$ python -q
>>> import numpy as np
>>> import numpy.linalg as la
>>> np.set_printoptions(precision=1, suppress=True, linewidth=100)
>>> M = np.load("test15.npy")
>>> print(M)
[[0 0 1]
 [0 1 0]
 [1 0 0]]
>>> x0 = np.array([1, 3, 3])
>>> y = M @ x0
>>> c, lr = np.zeros(3), 1 / la.norm(M, 2) ** 2
>>> for i in range(150):
...     c -= lr * M.T @ (M @ c - y)
...     if i % 50 == 0: print(i, round(la.norm(M @ c - y), 1))
... 
0 0.0
50 0.0
100 0.0
>>> print(c)
[1. 3. 3.]
>>> print(la.pinv(M))
[[0. 0. 1.]
 [0. 1. 0.]
 [1. 0. 0.]]
>>> print(la.norm(M, axis=0))
[1. 1. 1.]
>>> print(M[:, 0] @ M[:, 1])
0
>>> print(la.svd(M, compute_uv=False))
[1. 1. 1.]
>>> ev, vecs = la.eigh(M)
>>> print(ev)
[-1.  1.  1.]
>>> print(ev.sum(), np.trace(M))
1.0 1
>>> print(np.round(vecs.T @ vecs, 1) + 0)
[[1. 0. 0.]
 [0. 1. 0.]
 [0. 0. 1.]]
>>> print(la.eigvalsh(M @ M))
[1. 1. 1.]
>>> print((ev > 1e-8).sum(), (ev < -1e-8).sum())
2 1
>>> print(np.round(vecs @ np.diag(ev) @ vecs.T, 1) + 0)
[[0. 0. 1.]
 [0. 1. 0.]
 [1. 0. 0.]]
>>> f = np.array([2, 4, 5])
>>> out = M + np.outer(f, np.eye(3)[0])
>>> print(out)
[[2. 0. 1.]
 [4. 1. 0.]
 [6. 0. 0.]]
>>> print(la.matrix_rank(out - M))
1
>>> ev, vecs = la.eig(out)
>>> print(np.sort(la.eigvals(out @ out)))
[ 1.   2.7 13.3]
>>> mat = np.load("dump.npy")
>>> print(mat)
[[ 2.7 -4.6 -8.5]
 [-5.9 -1.4 -8. ]
 [ 4.6 -8.8 -0.7]
 [ 7.3 -6.5 -2.4]
 [ 4.1 -1.5 -9. ]
 [ 9.1 -4.  -0.9]
 [ 0.5  4.   9.2]
 [ 8.3 -5.5 -0.7]
 [ 3.4  8.3  4.4]
 [-5.6  4.3  7.1]
 [-7.7  5.7  2.8]
 [-1.1 -7.1 -7. ]
 [ 3.4 -8.5 -4. ]
 [-3.8 -9.   2.1]
 [-8.1  4.2 -4.1]
 [-1.   0.5  9.9]
 [-8.9 -4.6 -0.2]
 [ 8.9 -0.4  4.5]
 [-1.  -5.4  8.3]]
>>> W2 = mat[[2, 9]].astype(float)
>>> for _ in range(3):
...     lab = la.norm(mat[:, None] - W2, axis=-1).argmin(axis=1)
...     W2 = np.array([mat[lab == j].mean(axis=0) for j in range(2)])
... 
>>> print(lab)
[0 0 0 0 0 0 1 0 1 1 1 0 0 0 1 1 1 0 1]
>>> print(W2)
[[ 3.4 -5.2 -3.1]
 [-3.5  2.1  4.7]]
>>> print(np.bincount(lab))
[11  8]
>>> print(W2[1] - W2[0])
[-7.   7.3  7.8]
>>> print(np.abs(W2[1] - W2[0]).argmax())
2
>>> x0 = np.array([-3, -3, -4])
>>> print(np.sign((W2 @ x0).round(6)))
[ 1. -1.]
